% ipython --no-banner

In [1]: import numpy as np

In [2]: from numpy import linalg as LA

In [3]: np.set_printoptions(precision=4, suppress=True, linewidth=100, legacy="1.25")

In [4]: M = np.load("run14.npy")

In [5]: M
Out[5]: 
array([[ 0,  0,  8,  0,  4],
       [ 0,  0,  6,  0,  0],
       [ 3,  0,  6,  0,  0],
       [ 1,  0, 19,  0,  3],
       [ 0,  8,  1,  6,  0],
       [ 1, 23,  0, 22,  0],
       [ 0,  0, 13,  0, 12],
       [ 0,  0, 11,  0,  7],
       [ 1,  5,  0, 10,  0],
       [ 0,  2,  8,  0,  5],
       [ 0, 14,  0, 13,  0],
       [ 0,  0, 10,  0,  5],
       [ 0, 17,  0, 14,  0],
       [ 0,  0, 16,  0,  7],
       [ 0,  0, 19,  0, 14],
       [ 0, 20,  0, 20,  0],
       [ 0, 38,  0, 31,  0],
       [ 0,  0, 15,  0,  1],
       [ 0,  8,  0, 12,  0],
       [ 0,  0, 18,  0,  3],
       [ 0,  0,  3,  1,  0],
       [ 1,  0,  5,  0,  0],
       [ 0,  0, 19,  0,  7],
       [ 0, 26,  0, 24,  0],
       [ 0,  0, 10,  0,  5],
       [ 0, 14,  0, 14,  0],
       [ 0, 14,  0, 13,  0],
       [ 0,  0, 15,  0,  4],
       [ 0, 17,  0, 12,  0],
       [ 2,  0, 14,  0,  0]])

In [6]: Z = M[[18, 21]].astype(float)

In [7]: for _ in range(3):
   ...:     labels = LA.norm(M[:, None] - Z, axis=-1).argmin(axis=1)
   ...:     Z = np.array([M[labels == j].mean(axis=0) for j in range(2)])
   ...: 

In [8]: labels
Out[8]: array([1, 1, 1, 1, 0, 0, 1, 1, 0, 1, 0, 1, 0, 1, 1, 0, 0, 1, 0, 1, 1, 1, 1, 0, 1, 0, 0, 1, 0, 1])

In [9]: np.bincount(labels)
Out[9]: array([12, 18])

In [10]: Z
Out[10]: 
array([[ 0.1667, 17.    ,  0.0833, 15.9167,  0.    ],
       [ 0.3889,  0.1111, 11.9444,  0.0556,  4.2778]])

In [11]: data = np.loadtxt("data.csv", delimiter=",")

In [12]: data
Out[12]: 
array([[ 0.3   ,  0.3   , -0.6   , -0.2918],
       [ 0.5   ,  0.    ,  2.    , -0.477 ],
       [ 0.2   ,  0.4   , -1.2   , -0.1871],
       [ 1.3   ,  0.5   , -2.3   , -1.283 ],
       [ 1.2   ,  0.2   ,  1.6   , -1.2324],
       [ 1.1   ,  0.8   , -0.7   , -1.0751],
       [ 0.3   ,  0.5   , -1.8   , -0.2742],
       [-0.8   , -1.4   , -0.2   ,  0.81  ],
       [-0.2   ,  0.3   ,  1.5   ,  0.1733],
       [ 0.5   , -0.2   ,  0.3   , -0.4974],
       [ 0.7   ,  1.3   ,  2.7   , -0.6643],
       [-0.3   ,  0.    ,  1.2   ,  0.3301],
       [-0.4   , -1.    , -2.3   ,  0.3719],
       [ 0.6   ,  0.3   ,  1.3   , -0.5812],
       [-0.4   , -0.7   , -0.3   ,  0.3799],
       [ 0.    ,  1.2   ,  0.6   ,  0.0185]])

In [13]: A2 = np.c_[data[:, :2] @ np.array([[2, 3], [-4, -3]]), np.array([-1, 1, -1, -2, 1, -1, -1, 0, -2, 0, -2, 2, 1, -2, 0, 2])]

In [14]: A2.round(4) + 0
Out[14]: 
array([[-0.6,  0. , -1. ],
       [ 1. ,  1.5,  1. ],
       [-1.2, -0.6, -1. ],
       [ 0.6,  2.4, -2. ],
       [ 1.6,  3. ,  1. ],
       [-1. ,  0.9, -1. ],
       [-1.4, -0.6, -1. ],
       [ 4. ,  1.8,  0. ],
       [-1.6, -1.5, -2. ],
       [ 1.8,  2.1,  0. ],
       [-3.8, -1.8, -2. ],
       [-0.6, -0.9,  2. ],
       [ 3.2,  1.8,  1. ],
       [ 0. ,  0.9, -2. ],
       [ 2. ,  0.9,  0. ],
       [-4.8, -3.6,  2. ]])

In [15]: LA.matrix_rank(A2)
Out[15]: 3

In [16]: np.round(LA.norm(A2 - data @ LA.lstsq(data, A2)[0], axis=0), 4) + 0
Out[16]: array([0.    , 0.    , 4.9841])

In [17]: np.round(LA.lstsq(data, A2[:, 0])[0], 4) + 0
Out[17]: array([ 2., -4.,  0.,  0.])

In [18]: LA.norm(LA.qr(data)[0].T @ A2, axis=0) ** 2 / ((A2 ** 2).sum(axis=0) + 1e-12)
Out[18]: array([1.    , 1.    , 0.1987])

In [19]: m1 = np.loadtxt("m.csv", delimiter=",")

In [20]: m1
Out[20]: 
array([[ 0.,  0., -2.,  2.,  0.],
       [ 0.,  0.,  0., -2.,  2.],
       [-2.,  0.,  0.,  0., -2.],
       [ 2., -2.,  0.,  0.,  0.],
       [ 0.,  2., -2.,  0.,  0.]])

In [21]: # symmetric, so the eigenvalues are real

In [22]: blk = np.stack([m1, -1 * m1, m1[::-1]])

In [23]: LA.det(blk)
Out[23]: array([-64.,  64., -64.])

In [24]: LA.matrix_rank(blk)
Out[24]: array([5, 5, 5])

In [25]: blk.sum(axis=0)
Out[25]: 
array([[ 0.,  2., -2.,  0.,  0.],
       [ 2., -2.,  0.,  0.,  0.],
       [-2.,  0.,  0.,  0., -2.],
       [ 0.,  0.,  0., -2.,  2.],
       [ 0.,  0., -2.,  2.,  0.]])

In [26]: (blk @ m1.T).shape
Out[26]: (3, 5, 5)

In [27]: LA.matrix_rank(blk.reshape(3, -1))
Out[27]: 2

In [28]: blk.shape
Out[28]: (3, 5, 5)

In [29]: A2 = np.array([[0, 3, 3], [2, 3, 1], [1, 0, 3], [2, 2, 0], [0, 0, 0]])

In [30]: np.vstack([m1, A2.T]).shape
Out[30]: (8, 5)

In [31]: np.einsum("ik,kj->ji", m1, A2)
Out[31]: 
array([[ 2., -4.,  0., -4.,  2.],
       [ 4., -4., -6.,  0.,  6.],
       [-6.,  0., -6.,  4., -4.]])

In [32]: LA.matrix_rank(m1 @ A2)
Out[32]: 3

In [33]: A2.T @ m1.T
Out[33]: 
array([[ 2., -4.,  0., -4.,  2.],
       [ 4., -4., -6.,  0.,  6.],
       [-6.,  0., -6.,  4., -4.]])

In [34]: np.einsum("ij,ij->i", m1, m1)
Out[34]: array([8., 8., 8., 8., 8.])

In [35]: evals, vecs = LA.eig(m1)

In [36]: evals
Out[36]: array([ 3.2361, -1.2361, -4.    ,  3.2361, -1.2361])

In [37]: E = np.loadtxt("layer11.csv", delimiter=",")

In [38]: E
Out[38]: 
array([[ -2.135 ,  -0.8865,   6.6623,  -1.7145,  -2.0874,  -2.082 , -10.6748,   5.3606, -10.5552,
         -3.0159,  -5.971 ,   2.1579, -16.1779,   4.7094],
       [  4.698 ,  14.3149,  -2.6957,  -3.1612,   6.9751,  -7.3288,   7.4112,  13.5746,  11.4422,
         18.3022, -14.4437,  -6.3641,  -2.9268,  -4.7001],
       [-20.3922,  -9.232 ,  19.1291, -10.8328,   6.2564,  -4.6631,  -8.3107,  13.9141,  14.388 ,
        -23.0147,  -4.2079,  -4.1092,  -2.4632,  -2.5099],
       [-14.6172,  11.4494,  21.6765,   3.8203, -12.8096,   5.5824, -18.693 ,   9.4377,  12.0916,
         -7.3237,  -0.5123,  -2.9311,   9.1748,  16.7908],
       [  0.7672,  -1.8421, -20.9453,  24.4293, -24.7441,  26.7197,  11.0391,   1.278 , -27.3915,
          7.3625,   3.3228, -19.079 ,  -5.6104,   8.3633],
       [ 15.149 ,  22.3782,   6.7688,  -2.6266,  21.3531, -15.7914,  22.9789,   7.6015,   3.2492,
         -0.8157,  16.8931,  10.4435,  15.5268, -15.3217],
       [-24.8719,  15.0596,  10.0576,   0.4329,   7.7054,  -3.7317,  -3.7718,  13.257 ,  13.269 ,
        -15.1931,  15.1495, -17.1368,   2.3261,  -5.3618],
       [-11.5338,  -3.88  ,   1.523 ,  -4.2482, -24.8207,   4.5458, -15.4833,  -8.9896,  -0.65  ,
         -4.3355,  20.2199,   7.8742,  27.2273,   5.4848],
       [  0.441 ,  14.5485,   1.4221,  16.8512,  -7.7754,  22.3969,   1.3937,   4.0865, -33.6856,
         -4.8112,   8.1621,   8.1762,   8.5712,  10.23  ],
       [-11.4263, -15.3485,  13.7196,   2.0201,  -5.9656,  16.5739, -16.653 , -13.8962,  -4.1576,
         -9.2233,   8.0071,   3.1113,   0.6363,   7.549 ],
       [  7.7709,  -8.6794,   9.9687,  -6.4577,  13.5485, -32.842 , -15.4963, -10.02  ,  24.1013,
         -6.1877, -12.4311,   6.7932,  -5.9924,   2.1591],
       [ 22.5961,   1.7285,  -0.6677,   6.8482, -20.8721,   8.5926,  -0.6635,  -4.541 , -15.8737,
         13.2057, -10.5626,  11.7143,  -8.8757,   9.8974],
       [  3.4591,  -1.7154, -15.5712,  -3.84  ,   1.5805,   8.0649,  10.5813,   9.8097,  -7.4242,
         -1.0238,  -5.6363,  -1.4465, -22.9485,   0.9405],
       [ -7.2457, -10.113 , -11.2328,   4.9176,  -5.4687, -16.6206,  -2.5992,   7.8841,  -1.4644,
         26.6433,   4.2965,  -7.5178,   1.4574,  -4.2765],
       [  6.8677,  -3.3005, -11.5417, -21.0817,  -3.7859,  -3.4738, -21.3709,   0.5115,   9.9432,
         14.8333, -10.557 ,   8.1841,   0.9109,   6.4409],
       [ -8.971 ,  -5.3459,  -2.02  ,  11.9636, -12.2518,  -0.9739,  -6.4238, -10.3664, -12.1376,
         -3.1187,  -7.369 ,   4.4739,  -9.2697,   3.7336],
       [ -8.0495, -13.3597,   6.84  ,   0.5506,  13.3815, -19.607 , -20.7368, -21.9048,   6.603 ,
         -1.6227,  13.0297,  16.7336,   0.6686,  -1.3791],
       [ -0.002 ,   7.7761,   9.1545,  -4.9443,   1.1324, -29.5772,  -4.5513,  25.7906,  -7.8313,
         19.1595,   9.8034,  -9.1418,  -4.879 , -23.1395],
       [ -8.701 , -19.9582,  16.3551,   1.5799, -14.9436,  14.7633, -13.9304, -11.3624,  -6.5351,
        -16.843 ,  12.883 ,   3.3531,  23.0505,  16.5667],
       [ -4.7047, -11.9603, -15.7441,  -9.9552,  12.077 ,  11.5145,   8.8474, -16.312 ,  -3.2933,
        -15.1692,  -1.9966,   9.4147, -13.8278,   6.8422],
       [-12.9967,  -9.2197,  -4.3579, -26.7164,  40.7032,   0.2981,   1.1017, -21.2116,  28.3026,
        -24.9627,  11.8939,  -4.7628,  14.0778,   4.966 ],
       [ 18.1709, -11.9783, -20.4278,  11.4976,  -9.3097,   3.3132,  19.8577, -16.8291,  -8.052 ,
         12.6588,  -4.5834,   7.7139,  -7.8654, -18.3797],
       [ -1.3895,  11.7337,  -6.489 ,  10.032 , -17.7314,  24.4413, -14.9158,   7.8586,  -4.312 ,
         -1.8008,  -8.7588,  -0.5944, -16.6366,  10.3733],
       [ 19.8516,  22.4833,   0.7469,  -8.0694,   4.8307, -13.5245,  17.0713,  12.5771,  -2.9081,
         10.8967,   0.8932,  15.5025,   0.7283, -13.3727],
       [ -7.471 ,  13.6563,  16.1004,  14.3398,  15.5701,  10.5699,  -9.8543,  13.6074,   5.8201,
        -31.6746,   9.8706,  -8.4888, -16.1754,   6.1785],
       [  3.0554,   4.2371,   2.6517, -10.6359,  15.7381, -28.336 ,   5.211 ,   0.9851,  15.5468,
          1.1275,  -2.2803,  -0.6667,  -7.5264,  -4.3785],
       [  5.4737,  -0.1224,  12.7275,   7.7499, -12.4628,   6.3398,  -0.7677,  -2.0156,  -3.6716,
          9.0337,  20.1442,   1.631 ,  12.0149,  -4.4503],
       [  2.1128,  -9.3022,  -1.2975,   2.6777,  -0.6463,  10.4897,  -4.5535,   0.5876,  -6.4269,
          0.9431, -15.4565,  11.3865,  -4.6439,  10.3125],
       [  5.6641,  -1.1388,   4.5456,  11.8176,  -6.6811,   9.4212,  -1.75  ,  13.7626,  -4.8295,
          5.2254, -12.0327,   1.6064, -20.7567,   5.4543],
       [-13.0028,  -7.3743, -15.6878,  15.8975,  19.386 ,  11.0763,  16.3538,  -6.6387,  -4.4149,
          2.5182, -12.5924, -17.4917,   7.2548, -16.114 ],
       [  7.3845,   3.5504,  -0.4776,  -0.2317,  -5.6629,  19.7486,  10.2777,  17.7252, -16.3141,
         11.5528,  -5.6976,  -2.4733,   8.8776,   0.9715],
       [  6.2847,  -2.4159,  16.2877, -11.3804,  11.1745, -24.8931, -11.3716,   3.4818,  19.2338,
        -19.0258,  -4.7017,  17.287 , -27.3064,   8.8749]])

In [39]: Z = E[[30, 3]].astype(float)

In [40]: for _ in range(7):
    ...:     labels = LA.norm(E[:, None] - Z, axis=-1).argmin(axis=1)
    ...:     Z = np.array([E[labels == j].mean(axis=0) for j in range(2)])
    ...: 

In [41]: labels
Out[41]: 
array([0, 0, 1, 1, 0, 0, 1, 1, 0, 1, 1, 0, 0, 0, 0, 0, 1, 0, 1, 0, 1, 0, 0, 0, 1, 1, 0, 0, 0, 0, 0,
       1])

In [42]: np.bincount(labels)
Out[42]: array([20, 12])

In [43]: np.abs(Z[1] - Z[0]).argmax()
Out[43]: 9
